% ipython --no-banner

In [1]: import numpy as np

In [2]: np.set_printoptions(precision=2, suppress=True, linewidth=100)

In [3]: W0 = np.load("a.npy")

In [4]: W0
Out[4]: 
array([[0, 2, 4, 3, 5, 2],
       [2, 4, 3, 4, 2, 5],
       [4, 3, 6, 3, 3, 1],
       [3, 4, 3, 4, 3, 1],
       [5, 2, 3, 3, 0, 5],
       [2, 5, 1, 1, 5, 2]])

In [5]: # equal to its transpose

In [6]: np.all(np.linalg.eigvalsh(W0) > 0)
Out[6]: np.False_

In [7]: round(float(np.linalg.eigvalsh(W0).min()), 2)
Out[7]: -6.15

In [8]: print([round(float(np.linalg.det(W0[:i, :i])), 2) + 0 for i in range(1, 7)])
[0.0, -4.0, -40.0, -15.0, 154.0, 3432.0]

In [9]: left, sv, VT = np.linalg.svd(W0, full_matrices=False)

In [10]: print(np.round(left.T @ W0 @ VT.T, 2) + 0)
[[18.15  0.    0.    0.    0.    0.  ]
 [ 0.    6.15  0.    0.    0.    0.  ]
 [ 0.    0.    4.43  0.    0.    0.  ]
 [ 0.    0.    0.    3.46  0.    0.  ]
 [ 0.    0.    0.    0.    2.06  0.  ]
 [ 0.    0.    0.    0.    0.    0.98]]

In [11]: print(np.allclose(left * sv @ VT, W0))
True

In [12]: np.abs(VT[0])
Out[12]: array([0.37, 0.45, 0.46, 0.41, 0.39, 0.36])

In [13]: sv / sv[0]
Out[13]: array([1.  , 0.34, 0.24, 0.19, 0.11, 0.05])

In [14]: np.round(left.T @ left, 2) + 0
Out[14]: 
array([[1., 0., 0., 0., 0., 0.],
       [0., 1., 0., 0., 0., 0.],
       [0., 0., 1., 0., 0., 0.],
       [0., 0., 0., 1., 0., 0.],
       [0., 0., 0., 0., 1., 0.],
       [0., 0., 0., 0., 0., 1.]])

In [15]: left.shape, sv.shape, VT.shape
Out[15]: ((6, 6), (6,), (6, 6))

In [16]: rng = np.random.default_rng(402955)

In [17]: z = rng.integers(0, 2, 6)

In [18]: X = (z[:, None] == z) * -1 + np.eye(6)

In [19]: X
Out[19]: 
array([[ 0., -1., -1., -1.,  0., -1.],
       [-1.,  0., -1., -1.,  0., -1.],
       [-1., -1.,  0., -1.,  0., -1.],
       [-1., -1., -1.,  0.,  0., -1.],
       [ 0.,  0.,  0.,  0.,  0.,  0.],
       [-1., -1., -1., -1.,  0.,  0.]])

In [20]: left, sv = np.linalg.svd(X)
ValueError: too many values to unpack (expected 2)


In [21]: left, sv, VT = np.linalg.svd(X, full_matrices=False)

In [22]: np.round(np.sqrt((sv ** 2).sum()), 2), np.round(np.linalg.norm(X), 2)
Out[22]: (np.float64(4.47), np.float64(4.47))

In [23]: np.allclose(left * sv @ VT, X)
Out[23]: True

In [24]: print(np.round(left.T @ left, 2) + 0)
[[1. 0. 0. 0. 0. 0.]
 [0. 1. 0. 0. 0. 0.]
 [0. 0. 1. 0. 0. 0.]
 [0. 0. 0. 1. 0. 0.]
 [0. 0. 0. 0. 1. 0.]
 [0. 0. 0. 0. 0. 1.]]

In [25]: left, sv, VT = np.linalg.svd(X)

In [26]: np.argmax(sv[:-1] / (sv[1:] + 1e-6)) + 1
Out[26]: np.int64(5)

In [27]: out = left[:, :5] @ np.diag(sv[:5]) @ VT[:5]

In [28]: np.linalg.matrix_rank(X, rtol=0.05)
Out[28]: np.int64(5)

In [29]: round(np.abs(X - out).max(), 2)
Out[29]: np.float64(0.0)

In [30]: print(np.linalg.matrix_rank(out))
5

In [31]: out.round(2) + 0
Out[31]: 
array([[ 0., -1., -1., -1.,  0., -1.],
       [-1.,  0., -1., -1.,  0., -1.],
       [-1., -1.,  0., -1.,  0., -1.],
       [-1., -1., -1.,  0.,  0., -1.],
       [ 0.,  0.,  0.,  0.,  0.,  0.],
       [-1., -1., -1., -1.,  0.,  0.]])

In [32]: np.argsort(-np.linalg.norm(X, axis=0).round(6), kind="stable")[:3]
Out[32]: array([0, 1, 2])

In [33]: print(round(float(np.linalg.norm(X, 2) / np.linalg.norm(X)), 2))
0.89

In [34]: np.linalg.matrix_rank(X, rtol=0.1)
Out[34]: np.int64(5)

In [35]: round(float(np.trace(np.linalg.pinv(X) @ X)), 2)
Out[35]: 5.0

In [36]: np.unique(X.round(6), axis=0).shape
Out[36]: (6, 6)

In [37]: print([round(float(np.linalg.det(X[:i, :i])), 2) + 0 for i in range(1, 7)])
[0.0, -1.0, -2.0, -3.0, 0.0, 0.0]

In [38]: np.all(np.linalg.eigvalsh(X) > 0)
Out[38]: np.False_

In [39]: E = np.loadtxt("arr.csv", delimiter=",")

In [40]: E
Out[40]: 
array([[0.37, 0.16, 0.26, 0.05, 0.37],
       [0.16, 0.07, 0.11, 0.02, 0.16],
       [0.26, 0.11, 0.19, 0.04, 0.26],
       [0.05, 0.02, 0.04, 0.01, 0.05],
       [0.37, 0.16, 0.26, 0.05, 0.37]])

In [41]: P = np.triu(np.array([[3, -2, -2, -1, 2],
    ...:     [-3, -2, -2, -1, 2],
    ...:     [0, 3, 3, -1, 1],
    ...:     [0, -1, 0, -2, 2],
    ...:     [3, -3, -2, 3, -2]]), 1) + np.eye(5)

In [42]: out = P @ E @ np.linalg.inv(P)

In [43]: round(float(np.linalg.det(out)), 2)
Out[43]: -0.0

In [44]: np.linalg.matrix_rank(out)
Out[44]: np.int64(1)

In [45]: ev, evecs = np.linalg.eigvalsh(E)
ValueError: too many values to unpack (expected 2)


In [46]: ev, evecs = np.linalg.eigh(E)

In [47]: np.round(evecs.T @ evecs, 2) + 0
Out[47]: 
array([[1., 0., 0., 0., 0.],
       [0., 1., 0., 0., 0.],
       [0., 0., 1., 0., 0.],
       [0., 0., 0., 1., 0.],
       [0., 0., 0., 0., 1.]])

In [48]: print(np.linalg.eigvalsh(E + 3 * np.eye(5)))
[3. 3. 3. 3. 4.]

In [49]: np.round(evecs.T @ E @ evecs, 2) + 0
Out[49]: 
array([[0., 0., 0., 0., 0.],
       [0., 0., 0., 0., 0.],
       [0., 0., 0., 0., 0.],
       [0., 0., 0., 0., 0.],
       [0., 0., 0., 0., 1.]])

In [50]: np.abs(evecs[:, -1])
Out[50]: array([0.61, 0.26, 0.43, 0.09, 0.61])

In [51]: np.abs(evecs[:, -1]).round(6).argmax()
Out[51]: np.int64(0)

In [52]: ev.round(2) + 0
Out[52]: array([0., 0., 0., 0., 1.])

In [53]: (ev > 1e-8).sum(), (ev < -1e-8).sum()
Out[53]: (np.int64(1), np.int64(0))

In [54]: print(evecs @ np.diag(ev) @ evecs.T)
[[0.37 0.16 0.26 0.05 0.37]
 [0.16 0.07 0.11 0.02 0.16]
 [0.26 0.11 0.19 0.04 0.26]
 [0.05 0.02 0.04 0.01 0.05]
 [0.37 0.16 0.26 0.05 0.37]]

In [55]: vec = np.array([3, 0, 3, 3, 0])

In [56]: h1 = np.maximum(E @ vec, 0)

In [57]: print(np.flatnonzero(h1 > 1e-9))
[0 1 2 3 4]

In [58]: print(np.maximum(E @ vec, 0) - np.maximum(-E @ vec, 0))
[2.05 0.88 1.47 0.29 2.05]
